$ ipython --no-banner

In [1]: import numpy as np

In [2]: np.set_printoptions(precision=1, suppress=True, linewidth=140, sign=" ")

In [3]: tidy = lambda a: np.round(a, 1) + 0

In [4]: rng = np.random.default_rng(340)

In [5]: mat = np.eye(4, dtype=int)[rng.permutation(4)]

In [6]: print(mat)
[[ 1  0  0  0]
 [ 0  0  1  0]
 [ 0  0  0  1]
 [ 0  1  0  0]]

In [7]: print(mat @ mat.T)
[[ 1  0  0  0]
 [ 0  1  0  0]
 [ 0  0  1  0]
 [ 0  0  0  1]]

In [8]: print(mat[:, 0] @ mat[:, 3])
0

In [9]: print(mat.reshape(2, -1))
[[ 1  0  0  0  0  0  1  0]
 [ 0  0  0  1  0  1  0  0]]

In [10]: blk = mat.reshape(4, 2, -1)

In [11]: print(blk.shape)
(4, 2, 2)

In [12]: print(np.swapaxes(blk, 1, 2)[2])
[[ 0  0]
 [ 0  1]]

In [13]: print(blk.transpose(1, 0, 2))
[[[ 1  0]
  [ 0  0]
  [ 0  0]
  [ 0  1]]

 [[ 0  0]
  [ 1  0]
  [ 0  1]
  [ 0  0]]]

In [14]: print(blk.sum(axis=1))
[[ 1  0]
 [ 1  0]
 [ 0  1]
 [ 0  1]]

In [15]: M = np.load("dump.npy")

In [16]: print(M)
[[ 13.  -5.  13. -13.]
 [ 10.  -2.  13. -13.]
 [ 10.   7.   0.  -9.]
 [ 10.   7.   5. -14.]]

In [17]: vec = np.array([2, 3, 1, 0])

In [18]: y = M @ vec

In [19]: coef, lr = np.zeros(4), 1 / np.linalg.norm(M, 2) ** 2

In [20]: for i in range(60):
    ...:     coef -= lr * M.T @ (M @ coef - y)
    ...:     if i % 10 == 0: print(i, round(np.linalg.norm(M @ coef - y), 1))
    ...: 
0 25.9
10 5.7
20 1.9
30 1.5
40 1.5
50 1.4

In [21]: print(tidy(np.linalg.cond(M)))
63.5

In [22]: print(tidy(coef))
[ 1.4  1.8 -0.3 -1.6]

In [23]: A2 = np.linalg.inv(M)

In [24]: print(tidy(np.linalg.inv(A2)))
[[ 13.  -5.  13. -13.]
 [ 10.  -2.  13. -13.]
 [ 10.   7.   0.  -9.]
 [ 10.   7.   5. -14.]]

In [25]: print((np.abs(A2) > 1e-9).astype(int))
[[ 1  1  1  1]
 [ 1  1  1  1]
 [ 1  1  1  1]
 [ 1  1  1  1]]

In [26]: evals, vecs = np.linalg.eig(M)

In [27]: print(tidy(np.prod(evals)))
1080.0

In [28]: hat = np.triu(np.array([[1, 1, 2, 2], [1, 0, 2, 2], [2, 2, 0, 0], [2, 1, 0, 0]]), 1) + np.eye(4)

In [29]: A2 = hat @ M @ np.linalg.inv(hat)

In [30]: print(tidy(np.poly(A2)))
[   1.    3.  -85. -159. 1080.]

In [31]: print(A2)
[[  63.  -42.   -6. -114.]
 [  50.  -24.  -29. -111.]
 [  10.   -3.  -14.  -23.]
 [  10.   -3.   -9.  -28.]]

In [32]: print(np.linalg.matrix_rank(A2))
4

In [33]: print(np.trace(A2), np.trace(M))
-3.0 -3.0

In [34]: A2 = M / np.sqrt((M ** 2).mean(axis=1, keepdims=True))

In [35]: print(np.linalg.matrix_rank(A2) == np.linalg.matrix_rank(M))
True

In [36]: print(tidy(A2[1]))
[ 1.  -0.2  1.2 -1.2]

In [37]: print(tidy(np.linalg.norm(A2, axis=1)))
[ 2.  2.  2.  2.]

In [38]: E = np.array([[-1, -3, -5, -1, -2], [0, -2, -4, 0, -1], [4, 2, 0, 4, 3]])

In [39]: print(E)
[[-1 -3 -5 -1 -2]
 [ 0 -2 -4  0 -1]
 [ 4  2  0  4  3]]

In [40]: A2 = np.array([[1, 2, 0], [1, 1, 0], [1, 0, 2], [1, 2, 0], [0, 1, 0]])

In [41]: print(np.linalg.matrix_rank(E @ A2))
2

In [42]: print(A2.T @ E.T)
[[-10  -6  10]
 [ -9  -3  21]
 [-10  -8   0]]

In [43]: print(np.vstack([E, A2.T]).shape)
(6, 5)

In [44]: print(np.einsum("ik,kj->ji", E, A2))
[[-10  -6  10]
 [ -9  -3  21]
 [-10  -8   0]]

In [45]: print(np.linalg.cond(E) > 100)
True

In [46]: print(np.argsort(-np.linalg.norm(E, axis=0).round(6), kind="stable")[:3])
[ 2  0  1]

In [47]: print(tidy(np.linalg.norm(E, 2) / np.linalg.norm(E)))
0.8

In [48]: data = np.diag(np.array([0, 2, -2, -1]))

In [49]: print(data)
[[ 0  0  0  0]
 [ 0  2  0  0]
 [ 0  0 -2  0]
 [ 0  0  0 -1]]

In [50]: A2 = np.array([[-3, 3], [0, -1]])

In [51]: W2 = np.kron(A2, data)

In [52]: print(tidy(np.linalg.norm(W2, 2)), tidy(np.linalg.norm(A2, 2) * np.linalg.norm(data, 2)))
8.6 8.6

In [53]: print(np.linalg.matrix_rank(W2))
6

In [54]: A2 = np.array([[0, 2, -1], [-1, 0, -1], [1, 0, 2]])

In [55]: W2 = np.array([[1, -1], [-2, 1]])

In [56]: F = np.block([[A2, np.zeros((3, 2))], [np.zeros((2, 3)), W2]])

In [57]: print(F)
[[ 0.  2. -1.  0.  0.]
 [-1.  0. -1.  0.  0.]
 [ 1.  0.  2.  0.  0.]
 [ 0.  0.  0.  1. -1.]
 [ 0.  0.  0. -2.  1.]]

In [58]: A2 = np.linalg.inv(F)

In [59]: print(tidy(np.linalg.det(F) * A2))
[[ 0.  4.  2.  0.  0.]
 [-1. -1. -1.  0.  0.]
 [ 0. -2. -2.  0.  0.]
 [ 0.  0.  0.  2.  2.]
 [ 0.  0.  0.  4.  2.]]

In [60]: print(A2)
[[-0.  -2.  -1.  -0.  -0. ]
 [ 0.5  0.5  0.5  0.   0. ]
 [ 0.   1.   1.   0.   0. ]
 [-0.  -0.  -0.  -1.  -1. ]
 [-0.  -0.  -0.  -2.  -1. ]]

In [61]: print(F @ A2)
[[ 1.  0.  0.  0.  0.]
 [ 0.  1.  0.  0.  0.]
 [ 0.  0.  1.  0.  0.]
 [ 0.  0.  0.  1.  0.]
 [ 0.  0.  0.  0.  1.]]

In [62]: print(tidy(np.linalg.inv(A2)))
[[ 0.  2. -1.  0.  0.]
 [-1.  0. -1.  0.  0.]
 [ 1.  0.  2.  0.  0.]
 [ 0.  0.  0.  1. -1.]
 [ 0.  0.  0. -2.  1.]]

In [63]: Q, Rm = np.linalg.qr(M)

In [64]: print(tidy(Q @ Rm))
[[ 13.  -5.  13. -13.]
 [ 10.  -2.  13. -13.]
 [ 10.   7.   0.  -9.]
 [ 10.   7.   5. -14.]]

In [65]: print(tidy(Q.T @ Q))
[[ 1.  0.  0.  0.]
 [ 0.  1.  0.  0.]
 [ 0.  0.  1.  0.]
 [ 0.  0.  0.  1.]]

In [66]: print(tidy(np.abs(np.diag(Rm))))
[ 21.7  11.    5.    0.9]

In [67]: print(tidy(np.linalg.svd(F, compute_uv=False)))
[ 2.9  2.6  1.9  0.4  0.4]

In [68]: print(F - F[0])
[[ 0.  0.  0.  0.  0.]
 [-1. -2.  0.  0.  0.]
 [ 1. -2.  3.  0.  0.]
 [ 0. -2.  1.  1. -1.]
 [ 0. -2.  1. -2.  1.]]

In [69]: print(F.sum(axis=1))
[ 1. -2.  3.  0. -1.]

In [70]: print(F.mean(axis=0))
[ 0.   0.4  0.  -0.2  0. ]

In [71]: print(np.unravel_index(np.abs(F).argmax(), F.shape))
(np.int64(0), np.int64(1))

In [72]: Q = F.astype(float).copy()

In [73]: for j in range(5):
    ...:     Q[:, j] -= Q[:, :j] @ (Q[:, :j].T @ Q[:, j])
    ...:     Q[:, j] /= np.linalg.norm(Q[:, j])
    ...: 

In [74]: print(tidy(Q.T @ F))
[[ 1.4  0.   2.1  0.   0. ]
 [ 0.   2.  -1.   0.   0. ]
 [ 0.   0.   0.7  0.   0. ]
 [ 0.   0.   0.   2.2 -1.3]
 [ 0.   0.   0.   0.   0.4]]

In [75]: print(tidy(Q.T @ Q))
[[ 1.  0.  0.  0.  0.]
 [ 0.  1.  0.  0.  0.]
 [ 0.  0.  1.  0.  0.]
 [ 0.  0.  0.  1.  0.]
 [ 0.  0.  0.  0.  1.]]

In [76]: print(tidy(Q))
[[ 0.   1.   0.   0.   0. ]
 [-0.7  0.   0.7  0.   0. ]
 [ 0.7  0.   0.7  0.   0. ]
 [ 0.   0.   0.   0.4 -0.9]
 [ 0.   0.   0.  -0.9 -0.4]]
